$ ipython --no-banner

In [1]: import numpy as np

In [2]: np.set_printoptions(precision=1, suppress=True, linewidth=120, floatmode="fixed")

In [3]: feats = np.loadtxt("mat.csv", delimiter=",")

In [4]: feats
Out[4]: 
array([[-0.7,  0.0,  0.1,  0.4, -0.2,  0.8,  0.6],
       [ 1.0,  0.3, -1.0, -1.4,  1.2, -1.5, -1.4],
       [-2.2, -1.0,  1.9,  1.8, -1.9,  1.8,  1.6],
       [ 2.2,  1.0, -2.3, -2.1,  2.4, -2.3, -2.4],
       [-1.6, -1.1,  1.4,  1.9, -1.9,  1.4,  1.9],
       [ 0.4,  0.6, -0.7, -0.6,  0.2, -1.4, -0.8],
       [ 3.0,  1.4, -2.5, -3.1,  3.3, -3.4, -2.5],
       [-0.4,  0.3,  0.5,  0.4, -0.5,  0.8,  0.4],
       [ 1.9,  1.0, -1.4, -2.3,  1.6, -2.0, -2.0],
       [ 0.4,  0.5,  0.2,  0.3, -0.1,  0.2,  0.4],
       [-0.3,  0.3,  0.0,  0.4,  0.1,  0.6,  0.4],
       [ 2.7,  1.8, -2.3, -2.5,  2.8, -2.8, -3.0],
       [ 2.8,  1.9, -3.2, -3.1,  3.0, -3.7, -3.1],
       [-2.0, -1.5,  2.3,  2.4, -2.7,  2.4,  2.2],
       [ 1.5,  0.4, -1.6, -1.6,  1.9, -1.3, -1.7],
       [-0.2, -0.2,  0.4,  0.0, -0.6,  0.6, -0.4],
       [-2.3, -1.4,  2.5,  3.2, -2.8,  2.4,  2.3],
       [-1.5, -1.0,  2.3,  1.5, -2.0,  1.7,  1.9],
       [-3.9, -2.2,  3.8,  3.5, -3.7,  3.8,  4.0],
       [ 1.2,  0.2, -1.0, -0.8,  0.9, -0.9, -1.6],
       [ 0.1,  0.2, -0.4, -0.4,  0.1, -0.9, -0.2],
       [-1.7, -0.5,  1.9,  1.5, -1.4,  1.8,  1.5],
       [-1.1, -0.2,  0.8,  0.6, -0.1,  0.6,  0.8],
       [-2.6, -1.4,  2.6,  2.1, -2.6,  2.2,  2.2],
       [-1.1, -0.9,  1.2,  1.5, -1.2,  1.6,  1.3],
       [-2.4, -2.0,  2.4,  2.8, -2.9,  2.8,  2.6],
       [-1.4, -1.0,  1.8,  1.3, -1.4,  1.1,  2.0],
       [-1.0, -0.5,  1.3,  1.0, -0.7,  1.2,  0.7],
       [ 1.0,  0.3, -0.7, -0.8,  1.2, -1.1, -0.9],
       [-2.9, -1.7,  2.9,  2.9, -2.9,  2.8,  2.7],
       [-1.3, -0.9,  1.7,  1.6, -1.3,  1.5,  1.6],
       [ 2.5,  1.2, -2.7, -2.9,  2.7, -2.9, -2.9],
       [-3.2, -1.3,  2.8,  2.9, -3.4,  3.3,  3.2],
       [ 0.0, -0.6,  0.6,  0.4, -0.7,  0.1,  0.4],
       [-1.6, -1.1,  1.1,  1.3, -1.5,  1.3,  1.4],
       [-2.8, -2.0,  3.0,  3.0, -3.2,  3.4,  2.9],
       [-6.1, -3.0,  6.7,  6.6, -6.3,  6.1,  6.5],
       [-0.1,  0.2,  0.3, -0.2,  0.1, -0.4, -0.2],
       [-7.7, -3.5,  7.8,  7.1, -7.3,  7.5,  7.3]])

In [5]: round(np.log10(np.linalg.cond(feats)))
Out[5]: 2

In [6]: round(np.linalg.norm(feats, 2) / np.linalg.norm(feats), 1)
Out[6]: np.float64(1.0)

In [7]: np.argsort(-np.linalg.norm(feats, axis=0).round(6), kind="stable")[:3]
Out[7]: array([5, 4, 2])

In [8]: E = np.loadtxt("test2.csv", delimiter=",")

In [9]: E
Out[9]: 
array([[ 5.0,  8.0,  3.0,  3.0,  7.0,  4.0,  1.0,  2.0,  2.0, 12.0,  3.0,  5.0],
       [ 8.0, 12.0,  3.0,  6.0, 10.0,  9.0,  3.0,  4.0,  2.0, 17.0,  4.0,  7.0],
       [ 3.0,  6.0,  3.0,  9.0,  7.0,  8.0,  5.0,  6.0,  2.0,  7.0,  3.0,  4.0],
       [ 3.0,  6.0,  3.0,  9.0,  7.0,  8.0,  5.0,  6.0,  2.0,  7.0,  3.0,  4.0],
       [ 3.0,  6.0,  3.0,  6.0,  7.0,  5.0,  3.0,  4.0,  2.0,  8.0,  3.0,  4.0],
       [ 8.0, 12.0,  3.0,  6.0, 10.0,  9.0,  3.0,  4.0,  2.0, 17.0,  4.0,  7.0],
       [ 6.0,  8.0,  3.0,  3.0,  4.0,  6.0,  1.0,  2.0,  2.0, 12.0,  2.0,  5.0],
       [ 7.0, 10.0,  3.0,  9.0,  7.0, 12.0,  5.0,  6.0,  2.0, 13.0,  3.0,  6.0],
       [ 4.0,  6.0,  3.0,  6.0,  4.0,  7.0,  3.0,  4.0,  2.0,  8.0,  2.0,  4.0],
       [ 3.0,  6.0,  3.0,  6.0,  7.0,  5.0,  3.0,  4.0,  2.0,  8.0,  3.0,  4.0],
       [ 6.0,  8.0,  3.0,  3.0,  4.0,  6.0,  1.0,  2.0,  2.0, 12.0,  2.0,  5.0],
       [ 9.0, 14.0,  3.0,  9.0, 13.0, 12.0,  5.0,  6.0,  2.0, 19.0,  5.0,  8.0],
       [ 5.0,  8.0,  3.0,  3.0,  7.0,  4.0,  1.0,  2.0,  2.0, 12.0,  3.0,  5.0],
       [ 8.0, 12.0,  3.0,  9.0, 10.0, 12.0,  5.0,  6.0,  2.0, 16.0,  4.0,  7.0],
       [ 5.0,  8.0,  3.0,  6.0,  7.0,  7.0,  3.0,  4.0,  2.0, 11.0,  3.0,  5.0],
       [ 1.0,  2.0,  3.0,  3.0,  1.0,  2.0,  1.0,  2.0,  2.0,  3.0,  1.0,  2.0],
       [ 4.0,  8.0,  3.0,  6.0, 10.0,  5.0,  3.0,  4.0,  2.0, 11.0,  4.0,  5.0],
       [ 7.0, 10.0,  3.0,  6.0,  7.0,  9.0,  3.0,  4.0,  2.0, 14.0,  3.0,  6.0],
       [ 6.0, 10.0,  3.0,  6.0, 10.0,  7.0,  3.0,  4.0,  2.0, 14.0,  4.0,  6.0],
       [ 7.0, 10.0,  3.0,  3.0,  7.0,  6.0,  1.0,  2.0,  2.0, 15.0,  3.0,  6.0],
       [ 7.0, 10.0,  3.0,  3.0,  7.0,  6.0,  1.0,  2.0,  2.0, 15.0,  3.0,  6.0],
       [ 3.0,  6.0,  3.0,  3.0,  7.0,  2.0,  1.0,  2.0,  2.0,  9.0,  3.0,  4.0],
       [ 3.0,  6.0,  3.0,  6.0,  7.0,  5.0,  3.0,  4.0,  2.0,  8.0,  3.0,  4.0],
       [ 7.0, 12.0,  3.0,  9.0, 13.0, 10.0,  5.0,  6.0,  2.0, 16.0,  5.0,  7.0],
       [ 4.0,  6.0,  3.0,  3.0,  4.0,  4.0,  1.0,  2.0,  2.0,  9.0,  2.0,  4.0],
       [ 3.0,  4.0,  3.0,  3.0,  1.0,  4.0,  1.0,  2.0,  2.0,  6.0,  1.0,  3.0],
       [ 6.0,  8.0,  3.0,  6.0,  4.0,  9.0,  3.0,  4.0,  2.0, 11.0,  2.0,  5.0],
       [ 7.0, 10.0,  3.0,  6.0,  7.0,  9.0,  3.0,  4.0,  2.0, 14.0,  3.0,  6.0]])

In [10]: out = E[0, 0] * E[1:] - np.outer(E[1:, 0], E[0])

In [11]: out
Out[11]: 
array([[  0.0,  -4.0,  -9.0,   6.0,  -6.0,  13.0,   7.0,   4.0,  -6.0, -11.0,  -4.0,  -5.0],
       [  0.0,   6.0,   6.0,  36.0,  14.0,  28.0,  22.0,  24.0,   4.0,  -1.0,   6.0,   5.0],
       [  0.0,   6.0,   6.0,  36.0,  14.0,  28.0,  22.0,  24.0,   4.0,  -1.0,   6.0,   5.0],
       [  0.0,   6.0,   6.0,  21.0,  14.0,  13.0,  12.0,  14.0,   4.0,   4.0,   6.0,   5.0],
       [  0.0,  -4.0,  -9.0,   6.0,  -6.0,  13.0,   7.0,   4.0,  -6.0, -11.0,  -4.0,  -5.0],
       [  0.0,  -8.0,  -3.0,  -3.0, -22.0,   6.0,  -1.0,  -2.0,  -2.0, -12.0,  -8.0,  -5.0],
       [  0.0,  -6.0,  -6.0,  24.0, -14.0,  32.0,  18.0,  16.0,  -4.0, -19.0,  -6.0,  -5.0],
       [  0.0,  -2.0,   3.0,  18.0,  -8.0,  19.0,  11.0,  12.0,   2.0,  -8.0,  -2.0,   0.0],
       [  0.0,   6.0,   6.0,  21.0,  14.0,  13.0,  12.0,  14.0,   4.0,   4.0,   6.0,   5.0],
       [  0.0,  -8.0,  -3.0,  -3.0, -22.0,   6.0,  -1.0,  -2.0,  -2.0, -12.0,  -8.0,  -5.0],
       [  0.0,  -2.0, -12.0,  18.0,   2.0,  24.0,  16.0,  12.0,  -8.0, -13.0,  -2.0,  -5.0],
       [  0.0,   0.0,   0.0,   0.0,   0.0,   0.0,   0.0,   0.0,   0.0,   0.0,   0.0,   0.0],
       [  0.0,  -4.0,  -9.0,  21.0,  -6.0,  28.0,  17.0,  14.0,  -6.0, -16.0,  -4.0,  -5.0],
       [  0.0,   0.0,   0.0,  15.0,   0.0,  15.0,  10.0,  10.0,   0.0,  -5.0,   0.0,   0.0],
       [  0.0,   2.0,  12.0,  12.0,  -2.0,   6.0,   4.0,   8.0,   8.0,   3.0,   2.0,   5.0],
       [  0.0,   8.0,   3.0,  18.0,  22.0,   9.0,  11.0,  12.0,   2.0,   7.0,   8.0,   5.0],
       [  0.0,  -6.0,  -6.0,   9.0, -14.0,  17.0,   8.0,   6.0,  -4.0, -14.0,  -6.0,  -5.0],
       [  0.0,   2.0,  -3.0,  12.0,   8.0,  11.0,   9.0,   8.0,  -2.0,  -2.0,   2.0,   0.0],
       [  0.0,  -6.0,  -6.0,  -6.0, -14.0,   2.0,  -2.0,  -4.0,  -4.0,  -9.0,  -6.0,  -5.0],
       [  0.0,  -6.0,  -6.0,  -6.0, -14.0,   2.0,  -2.0,  -4.0,  -4.0,  -9.0,  -6.0,  -5.0],
       [  0.0,   6.0,   6.0,   6.0,  14.0,  -2.0,   2.0,   4.0,   4.0,   9.0,   6.0,   5.0],
       [  0.0,   6.0,   6.0,  21.0,  14.0,  13.0,  12.0,  14.0,   4.0,   4.0,   6.0,   5.0],
       [  0.0,   4.0,  -6.0,  24.0,  16.0,  22.0,  18.0,  16.0,  -4.0,  -4.0,   4.0,   0.0],
       [  0.0,  -2.0,   3.0,   3.0,  -8.0,   4.0,   1.0,   2.0,   2.0,  -3.0,  -2.0,   0.0],
       [  0.0,  -4.0,   6.0,   6.0, -16.0,   8.0,   2.0,   4.0,   4.0,  -6.0,  -4.0,   0.0],
       [  0.0,  -8.0,  -3.0,  12.0, -22.0,  21.0,   9.0,   8.0,  -2.0, -17.0,  -8.0,  -5.0],
       [  0.0,  -6.0,  -6.0,   9.0, -14.0,  17.0,   8.0,   6.0,  -4.0, -14.0,  -6.0,  -5.0]])

In [12]: np.linalg.matrix_rank(out), np.linalg.matrix_rank(E)
Out[12]: (np.int64(3), np.int64(4))
